$ python3 -q
>>> import numpy as np
>>> import numpy.linalg as la
>>> np.set_printoptions(suppress=True, linewidth=120)
>>> W0 = np.load("x.npy")
>>> print(W0)
[[ 0.7  1.   1.4  0. ]
 [-0.6  0.2  0.7 22. ]
 [ 0.2  0.3 -0.7 20. ]]
>>> M2 = np.array([[4, 4, -2], [3, 3, 1], [-5, -5, 0], [5, -6, 3]])
>>> print(np.round(W0 @ M2, 2))
[[  -1.2   -1.2   -0.4]
 [ 104.7 -137.3   67.4]
 [ 105.2 -114.8   59.9]]
>>> print(np.round(M2.T @ W0.T, 2))
[[  -1.2  104.7  105.2]
 [  -1.2 -137.3 -114.8]
 [  -0.4   67.4   59.9]]
>>> print(np.round(np.einsum("ij->j", W0), 2))
[ 0.3  1.5  1.4 42. ]
>>> print(np.round(np.einsum("ik,kj->ij", W0, M2), 2))
[[  -1.2   -1.2   -0.4]
 [ 104.7 -137.3   67.4]
 [ 105.2 -114.8   59.9]]
>>> print(np.round(np.einsum("ik,kj->ji", W0, M2), 2))
[[  -1.2  104.7  105.2]
 [  -1.2 -137.3 -114.8]
 [  -0.4   67.4   59.9]]
>>> print(np.vstack([W0, M2.T]).shape)
(6, 4)
>>> M2 = W0 / np.sqrt((W0 ** 2).mean(axis=1, keepdims=True))
>>> print(np.round(W0 - W0.mean(axis=1, keepdims=True), 2))
[[-0.07  0.23  0.62 -0.77]
 [-6.18 -5.38 -4.88 16.42]
 [-4.75 -4.65 -5.65 15.05]]
>>> print(M2[0].round(2))
[0.75 1.08 1.51 0.  ]
>>> print(la.matrix_rank(W0 - W0.mean(axis=1, keepdims=True)))
3
>>> print(la.matrix_rank(W0, rtol=0.1))
1
>>> print([round(float(x), 2) for x in la.svd(W0, compute_uv=False)[:3]])
[29.74, 1.94, 0.98]
>>> print(np.round(la.norm(W0, 2) / la.norm(W0), 2))
1.0
>>> left, sig, Vh = la.svd(W0)
>>> print(sig.round(2))
[29.74  1.94  0.98]
>>> M2 = left[:, :1] @ np.diag(sig[:1]) @ Vh[:1]
>>> print(round(float(la.norm(W0 - M2) / la.norm(W0)), 2))
0.07
>>> print(round(np.abs(W0 - M2).max(), 2))
1.4
>>> r0, g = W0[0], W0[1]
>>> print(np.round(r0 @ g, 2))
0.76
>>> print(np.round(r0 @ r0, 2))
3.45
>>> pr = (r0 @ g) / (r0 @ r0) * r0
>>> print(np.round(np.outer(r0, g), 2))
[[-0.42  0.14  0.49 15.4 ]
 [-0.6   0.2   0.7  22.  ]
 [-0.84  0.28  0.98 30.8 ]
 [-0.    0.    0.    0.  ]]
>>> print((g - pr) @ r0)
0.0
>>> print(np.round(g - pr, 2))
[-0.75 -0.02  0.39 22.  ]
>>> print(la.matrix_rank(np.outer(r0, g)))
1
>>> print(round(la.norm(r0 + g) ** 2 + la.norm(r0 - g) ** 2, 2))
976.68
>>> feats = np.vander(np.arange(3) - 1, 4, increasing=True)
>>> print(feats)
[[ 1 -1  1 -1]
 [ 1  0  0  0]
 [ 1  1  1  1]]
>>> M2 = np.array([[-2, -3, 1], [4, -1, -4], [2, 4, 4], [1, -2, 2]])
>>> print(np.einsum("ij,ij->i", feats, feats))
[4 1 4]
>>> print(np.einsum("ik,kj->ij", feats, M2))
[[-5  4  7]
 [-2 -3  1]
 [ 5 -2  3]]
>>> print(round(la.norm(feats[2] - feats[0]), 2))
2.83
>>> print(round(float(la.norm(feats, "nuc")), 2))
4.8
>>> print(np.round(la.norm(feats, axis=1), 2))
[2. 1. 2.]
>>> print(la.norm(feats, axis=1).argmax())
0
>>> print(np.round(la.norm(feats, 1), 2), np.round(la.norm(feats, np.inf), 2))
3.0 4.0
>>> print(np.round(la.norm(feats, axis=0), 2))
[1.73 1.41 1.41 1.41]
>>> print(np.round(la.norm(feats, 2), 2))
2.14
>>> print(np.round(np.diff(W0, axis=0), 2))
[[-1.3 -0.8 -0.7 22. ]
 [ 0.8  0.1 -1.4 -2. ]]
>>> print(np.round(W0.mean(axis=0), 2))
[ 0.1   0.5   0.47 14.  ]
>>> print(round(float(la.norm(W0)), 2))
29.82
>>> print(np.round(W0 - W0[0], 2))
[[ 0.   0.   0.   0. ]
 [-1.3 -0.8 -0.7 22. ]
 [-0.5 -0.7 -2.1 20. ]]
>>> print(np.round(W0.sum(axis=0), 2))
[ 0.3  1.5  1.4 42. ]
>>> print(np.round(la.svd(W0, compute_uv=False), 2))
[29.74  1.94  0.98]
>>> arr = np.arange(30).reshape(3, 10) + 5
>>> print(arr)
[[ 5  6  7  8  9 10 11 12 13 14]
 [15 16 17 18 19 20 21 22 23 24]
 [25 26 27 28 29 30 31 32 33 34]]
>>> x0 = np.array([5, -2, -3, 0, 2, 5, -3, 3, 3, -4])
>>> print(np.einsum("ij,j->i", arr, x0))
[ 46 106 166]
>>> print(np.sign((arr @ x0).round(6)))
[1 1 1]
>>> print(arr @ (2 * x0))
[ 92 212 332]
>>> print((arr * x0).sum(axis=1))
[ 46 106 166]
>>> left, sig, Vh = la.svd(arr)
>>> print(np.argmax(sig[:-1] / (sig[1:] + 1e-6)) + 1)
2
>>> M2 = left[:, :2] @ np.diag(sig[:2]) @ Vh[:2]
>>> print(round(la.norm(arr - M2) / la.norm(arr), 2))
0.0
>>> print(M2.round(2))
[[ 5.  6.  7.  8.  9. 10. 11. 12. 13. 14.]
 [15. 16. 17. 18. 19. 20. 21. 22. 23. 24.]
 [25. 26. 27. 28. 29. 30. 31. 32. 33. 34.]]
>>> w1 = np.array([[1, -5, 3, 3], [4, -2, -1, -1], [1, 4, -3, 3], [2, 1, -2, 5]])
>>> beta = np.array([-5, 6, -2, -4])
>>> hid = np.maximum(feats @ w1 + beta, 0)
>>> print(np.round((hid > 0).mean(axis=0), 2))
[0.33 1.   0.67 0.33]
>>> print(la.matrix_rank(hid))
3
>>> W2 = np.array([[0, 0, 0], [-2, 2, 2], [-1, 1, -1], [0, 2, 0]])
>>> print(w1 @ W2)
[[  7  -1 -13]
 [  5  -7  -3]
 [ -5  11  11]
 [  0  10   4]]
>>> print((hid @ W2).round(6).argmax(axis=1))
[1 1 1]
>>> print(hid @ W2)
[[-13  13  11]
 [ -3   3   1]
 [ -8  20   8]]
>>> M2 = arr[0, 0] * arr[1:] - np.outer(arr[1:, 0], arr[0])
>>> print(M2)
[[   0  -10  -20  -30  -40  -50  -60  -70  -80  -90]
 [   0  -20  -40  -60  -80 -100 -120 -140 -160 -180]]
>>> print(np.flatnonzero(~M2.round(6).any(axis=1)))
[]
>>> print(arr[:, 0] / arr[0, 0])
[1. 3. 5.]
>>> print(la.matrix_rank(arr, rtol=0.1))
1
>>> print(np.argsort(-la.norm(arr, axis=0).round(6), kind="stable")[:3])
[9 8 7]
>>> print(round(float(la.norm(arr, 2) / la.norm(arr)), 2))
1.0
>>> mat = np.load("case5.npy")
>>> print(mat)
[[1.   0.5  0.25 0.12 0.06 0.03 0.02 0.01 0.  ]
 [0.5  1.   0.5  0.25 0.12 0.06 0.03 0.02 0.01]
 [0.25 0.5  1.   0.5  0.25 0.12 0.06 0.03 0.02]
 [0.12 0.25 0.5  1.   0.5  0.25 0.12 0.06 0.03]
 [0.06 0.12 0.25 0.5  1.   0.5  0.25 0.12 0.06]
 [0.03 0.06 0.12 0.25 0.5  1.   0.5  0.25 0.12]
 [0.02 0.03 0.06 0.12 0.25 0.5  1.   0.5  0.25]
 [0.01 0.02 0.03 0.06 0.12 0.25 0.5  1.   0.5 ]
 [0.   0.01 0.02 0.03 0.06 0.12 0.25 0.5  1.  ]]
>>> ev, V = la.eigh(mat)
>>> print(np.round(la.svd(mat, compute_uv=False), 2))
[2.63 1.9  1.3  0.9  0.64 0.5  0.42 0.37 0.35]
>>> print(np.round(V.T @ V, 2) + 0)
[[1. 0. 0. 0. 0. 0. 0. 0. 0.]
 [0. 1. 0. 0. 0. 0. 0. 0. 0.]
 [0. 0. 1. 0. 0. 0. 0. 0. 0.]
 [0. 0. 0. 1. 0. 0. 0. 0. 0.]
 [0. 0. 0. 0. 1. 0. 0. 0. 0.]
 [0. 0. 0. 0. 0. 1. 0. 0. 0.]
 [0. 0. 0. 0. 0. 0. 1. 0. 0.]
 [0. 0. 0. 0. 0. 0. 0. 1. 0.]
 [0. 0. 0. 0. 0. 0. 0. 0. 1.]]
>>> print(ev.sum(), np.trace(mat))
9.0 9.0
>>> print((ev > 1e-8).sum(), (ev < -1e-8).sum())
9 0
>>> print(ev.round(2))
[0.35 0.37 0.42 0.5  0.64 0.9  1.3  1.9  2.63]
